>>> import numpy as np
>>> from numpy import linalg as LA
>>> np.set_printoptions(precision=2, suppress=True, linewidth=100, sign=" ")
>>> mat = np.array([[-1.1, 3.28, -0.5],
...     [-1.1, 3.29, 0.1],
...     [1.4, -4.2, -0.7],
...     [-0.2, 0.56, 1.0],
...     [-0.2, 0.61, -0.5],
...     [-1.2, 3.59, 0.9],
...     [-1.0, 2.97, -0.3],
...     [0.9, -2.69, 0.7],
...     [-1.7, 5.12, -0.9],
...     [0.4, -1.24, -0.3]])
>>> r0, g = mat[9], mat[8]
>>> round(r0 @ r0, 2)
np.float64(1.79)
>>> p = (r0 @ g) / (r0 @ r0) * r0
>>> np.outer(r0, g)
array([[-0.68,  2.05, -0.36],
       [ 2.11, -6.35,  1.12],
       [ 0.51, -1.54,  0.27]])
>>> round(LA.norm(r0 + g) ** 2 + LA.norm(r0 - g) ** 2, 2)
np.float64(63.4)
>>> arr = np.array([[-4.0, 4.0, -2.0, 0.0],
...     [-4.0, 1.0, 6.0, -5.0],
...     [-4.0, -2.0, 14.0, -10.0],
...     [-4.0, -2.0, 16.0, -12.0]])
>>> arr
array([[ -4.,   4.,  -2.,   0.],
       [ -4.,   1.,   6.,  -5.],
       [ -4.,  -2.,  14., -10.],
       [ -4.,  -2.,  16., -12.]])
>>> print(np.round(arr @ LA.pinv(arr) @ arr, 2) + 0)
[[ -4.   4.  -2.   0.]
 [ -4.   1.   6.  -5.]
 [ -4.  -2.  14. -10.]
 [ -4.  -2.  16. -12.]]
>>> np.unique(arr.round(6), axis=0).shape
(4, 4)
>>> def softmax(z):
...     e = np.exp(z - z.max(axis=-1, keepdims=True))
...     return e / e.sum(axis=-1, keepdims=True)
... 
>>> np.round(softmax(arr[3] + 4), 2) + 0
array([ 0.,  0.,  1.,  0.])
>>> np.round(softmax(arr[3]), 2) + 0
array([ 0.,  0.,  1.,  0.])
>>> scores = arr @ arr.T / np.sqrt(4)
>>> print(softmax(scores).round(6).argmax(axis=1))
[ 0  3  3  3]
>>> rng = np.random.default_rng(967348)
>>> lab = rng.permutation(4)
>>> lab
array([ 0,  2,  3,  1])
>>> out = arr[lab][:, lab]
>>> np.allclose(out, arr)
False
>>> np.trace(out)
np.float64(-1.0)
>>> A = np.array([[1.4, 1.1, -1.0, -0.3],
...     [-0.2, 0.7, -0.7, 0.4],
...     [-0.3, 1.1, -0.4, -0.5],
...     [-0.3, 1.3, 1.3, 1.9],
...     [-0.6, 0.8, 0.8, -1.0],
...     [-0.6, -0.3, -0.2, -0.8],
...     [0.1, -0.5, 0.8, 0.9],
...     [-1.9, -0.3, -0.2, -1.0]])
>>> A[6] = A[1] + 0.02 * rng.normal(size=4)
>>> A
array([[ 1.4 ,  1.1 , -1.  , -0.3 ],
       [-0.2 ,  0.7 , -0.7 ,  0.4 ],
       [-0.3 ,  1.1 , -0.4 , -0.5 ],
       [-0.3 ,  1.3 ,  1.3 ,  1.9 ],
       [-0.6 ,  0.8 ,  0.8 , -1.  ],
       [-0.6 , -0.3 , -0.2 , -0.8 ],
       [-0.18,  0.71, -0.7 ,  0.42],
       [-1.9 , -0.3 , -0.2 , -1.  ]])
>>> O, R = LA.qr(A)
>>> print(np.abs(np.diag(R)))
[ 2.56  2.41  2.06  2.13]
>>> np.allclose(R.T @ R, A.T @ A)
True
>>> R
array([[-2.56, -0.32,  0.54, -0.78],
       [ 0.  , -2.41, -0.04, -0.69],
       [ 0.  ,  0.  ,  2.06,  1.14],
       [ 0.  ,  0.  ,  0.  , -2.13]])
>>> np.trace(O @ O.T)
np.float64(4.0)
>>> O @ R
array([[ 1.4 ,  1.1 , -1.  , -0.3 ],
       [-0.2 ,  0.7 , -0.7 ,  0.4 ],
       [-0.3 ,  1.1 , -0.4 , -0.5 ],
       [-0.3 ,  1.3 ,  1.3 ,  1.9 ],
       [-0.6 ,  0.8 ,  0.8 , -1.  ],
       [-0.6 , -0.3 , -0.2 , -0.8 ],
       [-0.18,  0.71, -0.7 ,  0.42],
       [-1.9 , -0.3 , -0.2 , -1.  ]])
>>> proj = np.triu(np.array([[5, 4, 4, 5], [-4, -1, 5, 5], [0, 2, -1, -5], [-5, 2, -5, -4]]), 1) + np.eye(4)
>>> out = proj @ R @ LA.inv(proj)
>>> out
array([[ -2.56,   0.26,  17.53,  89.5 ],
       [  0.  ,  -2.41,  22.32, 118.01],
       [  0.  ,   0.  ,   2.06,  22.11],
       [  0.  ,   0.  ,   0.  ,  -2.13]])
>>> LA.matrix_rank(out)
np.int64(4)
>>> np.round(LA.det(out), 2)
np.float64(-27.12)
>>> np.poly(out)
array([  1.  ,   5.04,   2.12, -21.41, -27.12])
>>> vec = np.array([1, 1, -2, 3])
>>> y = A @ vec
>>> np.round(LA.pinv(A) @ A, 2) + 0
array([[ 1.,  0.,  0.,  0.],
       [ 0.,  1.,  0.,  0.],
       [ 0.,  0.,  1.,  0.],
       [ 0.,  0.,  0.,  1.]])
>>> y
array([ 3.6 ,  3.1 ,  0.1 ,  4.1 , -4.4 , -2.9 ,  3.17, -4.8 ])
>>> LA.solve(A.T @ A, A.T @ y)
array([ 1.,  1., -2.,  3.])
>>> y = y + 0.1 * rng.normal(size=8)
>>> print(y)
[ 3.6   3.08  0.03  4.15 -4.35 -2.94  3.09 -4.93]
>>> beta, *_ = LA.lstsq(A, y)
>>> beta
array([ 1.06,  1.  , -1.93,  2.99])
>>> np.round(LA.norm(y - A @ beta), 2)
np.float64(0.06)
>>> out = A + rng.integers(-2, 3, (8, 3)) @ rng.integers(-2, 3, (3, 4))
>>> out
array([[-0.6 ,  4.1 , -2.  , -4.3 ],
       [ 0.8 ,  0.7 ,  1.3 ,  1.4 ],
       [-0.3 ,  4.1 ,  2.6 , -2.5 ],
       [ 1.7 ,  1.3 ,  5.3 ,  3.9 ],
       [ 0.4 , -2.2 , -0.2 ,  2.  ],
       [ 1.4 ,  0.7 ,  4.8 ,  1.2 ],
       [-2.18,  2.71, -2.7 , -3.58],
       [-0.9 , -7.3 , -5.2 ,  3.  ]])
>>> np.abs(out - A).sum(axis=1)
array([ 10.,   4.,   8.,   8.,   8.,  10.,  10.,  17.])
>>> np.round(LA.svd(out - A, compute_uv=False), 2) + 0
array([ 12.51,   9.9 ,   0.81,   0.  ])
>>> data = np.array([[0.5, -0.9, 1.2, -1.3, 0.5, 0.1, -1.7],
...     [-1.2, 1.1, 0.4, -0.3, -1.5, 0.4, -0.3],
...     [-0.1, -0.4, 0.0, 0.2, 0.2, -1.1, 1.4],
...     [-1.0, -0.7, -0.9, 0.7, -1.0, -1.3, -0.3],
...     [-0.3, 1.7, -0.9, -0.3, 0.7, 1.0, 0.3]])
>>> data[:, 4] *= 20
>>> data
array([[  0.5,  -0.9,   1.2,  -1.3,  10. ,   0.1,  -1.7],
       [ -1.2,   1.1,   0.4,  -0.3, -30. ,   0.4,  -0.3],
       [ -0.1,  -0.4,   0. ,   0.2,   4. ,  -1.1,   1.4],
       [ -1. ,  -0.7,  -0.9,   0.7, -20. ,  -1.3,  -0.3],
       [ -0.3,   1.7,  -0.9,  -0.3,  14. ,   1. ,   0.3]])
>>> np.round(LA.norm(data[3], 1), 2), round(LA.norm(data[3], np.inf), 2)
(np.float64(24.9), np.float64(20.0))
>>> LA.norm(data, axis=1).argmax()
np.int64(1)
>>> round(LA.norm(data) ** 2 / LA.norm(data, 2) ** 2, 2)
np.float64(1.01)
>>> np.zeros(5, 7)
Traceback (most recent call last):
  File "<python-input-59>", line 1, in <module>
    np.zeros(5, 7)
    ~~~~~~~~^^^^^^
TypeError: Cannot interpret '7' as a data type
>>> data - data[0]
array([[  0. ,   0. ,   0. ,   0. ,   0. ,   0. ,   0. ],
       [ -1.7,   2. ,  -0.8,   1. , -40. ,   0.3,   1.4],
       [ -0.6,   0.5,  -1.2,   1.5,  -6. ,  -1.2,   3.1],
       [ -1.5,   0.2,  -2.1,   2. , -30. ,  -1.4,   1.4],
       [ -0.8,   2.6,  -2.1,   1. ,   4. ,   0.9,   2. ]])
>>> data.sum(axis=1)
array([  7.9, -29.9,   4. , -23.5,  15.5])
>>> data[:, 7]
Traceback (most recent call last):
  File "<python-input-62>", line 1, in <module>
    data[:, 7]
    ~~~~^^^^^^
IndexError: index 7 is out of bounds for axis 1 with size 7
>>> data.mean(axis=0)
array([-0.42,  0.16, -0.04, -0.2 , -4.4 , -0.18, -0.12])
>>> np.abs(data).max()
np.float64(30.0)
>>> data.shape
(5, 7)
>>> m1 = np.loadtxt("run17.csv", delimiter=",")
>>> m1
array([[ 1.  ,  0.5 ,  0.25,  0.12,  0.06,  0.03,  0.02,  0.01],
       [ 0.5 ,  1.  ,  0.5 ,  0.25,  0.12,  0.06,  0.03,  0.02],
       [ 0.25,  0.5 ,  1.  ,  0.5 ,  0.25,  0.12,  0.06,  0.03],
       [ 0.12,  0.25,  0.5 ,  1.  ,  0.5 ,  0.25,  0.12,  0.06],
       [ 0.06,  0.12,  0.25,  0.5 ,  1.  ,  0.5 ,  0.25,  0.12],
       [ 0.03,  0.06,  0.12,  0.25,  0.5 ,  1.  ,  0.5 ,  0.25],
       [ 0.02,  0.03,  0.06,  0.12,  0.25,  0.5 ,  1.  ,  0.5 ],
       [ 0.01,  0.02,  0.03,  0.06,  0.12,  0.25,  0.5 ,  1.  ]])
>>> L = LA.cholesky(m1)
>>> L
array([[ 1.  ,  0.  ,  0.  ,  0.  ,  0.  ,  0.  ,  0.  ,  0.  ],
       [ 0.5 ,  0.87,  0.  ,  0.  ,  0.  ,  0.  ,  0.  ,  0.  ],
       [ 0.25,  0.43,  0.87,  0.  ,  0.  ,  0.  ,  0.  ,  0.  ],
       [ 0.12,  0.22,  0.43,  0.87,  0.  ,  0.  ,  0.  ,  0.  ],
       [ 0.06,  0.1 ,  0.22,  0.43,  0.87,  0.  ,  0.  ,  0.  ],
       [ 0.03,  0.05,  0.1 ,  0.22,  0.43,  0.87,  0.  ,  0.  ],
       [ 0.02,  0.02,  0.05,  0.1 ,  0.22,  0.43,  0.87,  0.  ],
       [ 0.01,  0.02,  0.02,  0.05,  0.1 ,  0.22,  0.43,  0.87]])
>>> m1 / np.sqrt(np.outer(np.diag(m1), np.diag(m1)))
array([[ 1.  ,  0.5 ,  0.25,  0.12,  0.06,  0.03,  0.02,  0.01],
       [ 0.5 ,  1.  ,  0.5 ,  0.25,  0.12,  0.06,  0.03,  0.02],
       [ 0.25,  0.5 ,  1.  ,  0.5 ,  0.25,  0.12,  0.06,  0.03],
       [ 0.12,  0.25,  0.5 ,  1.  ,  0.5 ,  0.25,  0.12,  0.06],
       [ 0.06,  0.12,  0.25,  0.5 ,  1.  ,  0.5 ,  0.25,  0.12],
       [ 0.03,  0.06,  0.12,  0.25,  0.5 ,  1.  ,  0.5 ,  0.25],
       [ 0.02,  0.03,  0.06,  0.12,  0.25,  0.5 ,  1.  ,  0.5 ],
       [ 0.01,  0.02,  0.03,  0.06,  0.12,  0.25,  0.5 ,  1.  ]])
>>> [round(float(x), 2) for x in LA.svd(data, compute_uv=False)[:3]]
[40.18, 3.05, 2.9]
>>> LA.matrix_rank(data, rtol=0.1)
np.int64(1)
>>> print(LA.cond(data) > 100)
False
>>> out = m1 / np.sqrt((m1 ** 2).mean(axis=1, keepdims=True))
>>> np.round(m1 - m1.mean(axis=1, keepdims=True), 2) + 0
array([[ 0.75,  0.25,  0.  , -0.13, -0.19, -0.22, -0.23, -0.24],
       [ 0.19,  0.69,  0.19, -0.06, -0.19, -0.25, -0.28, -0.29],
       [-0.09,  0.16,  0.66,  0.16, -0.09, -0.22, -0.28, -0.31],
       [-0.23, -0.1 ,  0.15,  0.65,  0.15, -0.1 , -0.23, -0.29],
       [-0.29, -0.23, -0.1 ,  0.15,  0.65,  0.15, -0.1 , -0.23],
       [-0.31, -0.28, -0.22, -0.09,  0.16,  0.66,  0.16, -0.09],
       [-0.29, -0.28, -0.25, -0.19, -0.06,  0.19,  0.69,  0.19],
       [-0.24, -0.23, -0.22, -0.19, -0.13,  0.  ,  0.25,  0.75]])
>>> LA.matrix_rank(out) == LA.matrix_rank(m1)
np.True_
